$ ipython --no-banner

In [1]: import numpy as np

In [2]: import numpy.linalg as la

In [3]: np.set_printoptions(precision=3, suppress=True, linewidth=200)

In [4]: mat = np.load("mat.npy")

In [5]: print(mat)
[[0.008 0.04  0.04  0.008 0.056 0.04 ]
 [0.04  0.198 0.198 0.04  0.278 0.198]
 [0.04  0.198 0.198 0.04  0.278 0.198]
 [0.008 0.04  0.04  0.008 0.056 0.04 ]
 [0.056 0.278 0.278 0.056 0.389 0.278]
 [0.04  0.198 0.198 0.04  0.278 0.198]]

In [6]: Uu, sigma, Vh = la.svd(mat)

In [7]: print(sigma.round(3) + 0)
[1. 0. 0. 0. 0. 0.]

In [8]: A2 = Uu[:, :1] @ np.diag(sigma[:1]) @ Vh[:1]

In [9]: print(la.matrix_rank(A2))
1

In [10]: print(np.round(la.norm(mat - A2) / la.norm(mat), 3))
0.0

In [11]: def softmax(z):
    ...:     e = np.exp(z - z.max(axis=-1, keepdims=True))
    ...:     return e / e.sum(axis=-1, keepdims=True)
    ...: 

In [12]: print(softmax(10 * mat[4]))
[0.017 0.16  0.16  0.017 0.486 0.16 ]

In [13]: print(softmax(mat[4]))
[0.14  0.175 0.175 0.14  0.195 0.175]

In [14]: print(softmax(mat).sum(axis=1))
[1. 1. 1. 1. 1. 1.]

In [15]: scores = mat @ mat.T / np.sqrt(6)

In [16]: print(softmax(scores))
[[0.165 0.167 0.167 0.165 0.168 0.167]
 [0.159 0.169 0.169 0.159 0.175 0.169]
 [0.159 0.169 0.169 0.159 0.175 0.169]
 [0.165 0.167 0.167 0.165 0.168 0.167]
 [0.156 0.17  0.17  0.156 0.178 0.17 ]
 [0.159 0.169 0.169 0.159 0.175 0.169]]
